% python3 -q
>>> import numpy as np
>>> np.set_printoptions(suppress=True, linewidth=140)
>>> J = np.array([[4, 5, 6, 7, 8, 9, 10, 11, 12],
...     [13, 14, 15, 16, 17, 18, 19, 20, 21],
...     [22, 23, 24, 25, 26, 27, 28, 29, 30],
...     [31, 32, 33, 34, 35, 36, 37, 38, 39],
...     [40, 41, 42, 43, 44, 45, 46, 47, 48],
...     [49, 50, 51, 52, 53, 54, 55, 56, 57],
...     [58, 59, 60, 61, 62, 63, 64, 65, 66]])
>>> J
array([[ 4,  5,  6,  7,  8,  9, 10, 11, 12],
       [13, 14, 15, 16, 17, 18, 19, 20, 21],
       [22, 23, 24, 25, 26, 27, 28, 29, 30],
       [31, 32, 33, 34, 35, 36, 37, 38, 39],
       [40, 41, 42, 43, 44, 45, 46, 47, 48],
       [49, 50, 51, 52, 53, 54, 55, 56, 57],
       [58, 59, 60, 61, 62, 63, 64, 65, 66]])
>>> # null space of dimension 7
>>> np.linalg.matrix_rank(J, rtol=0.1)
np.int64(1)
>>> [round(float(x), 2) for x in np.linalg.svd(J, compute_uv=False)[:3]]
[312.92, 9.36, 0.0]
>>> np.round(J @ np.linalg.pinv(J) @ J, 2)
array([[ 4.,  5.,  6.,  7.,  8.,  9., 10., 11., 12.],
       [13., 14., 15., 16., 17., 18., 19., 20., 21.],
       [22., 23., 24., 25., 26., 27., 28., 29., 30.],
       [31., 32., 33., 34., 35., 36., 37., 38., 39.],
       [40., 41., 42., 43., 44., 45., 46., 47., 48.],
       [49., 50., 51., 52., 53., 54., 55., 56., 57.],
       [58., 59., 60., 61., 62., 63., 64., 65., 66.]])
>>> np.allclose(J[:-1].T @ np.linalg.lstsq(J[:-1].T, J[-1])[0], J[-1])
True
>>> round(np.trace(np.linalg.pinv(J) @ J), 2)
np.float64(2.0)
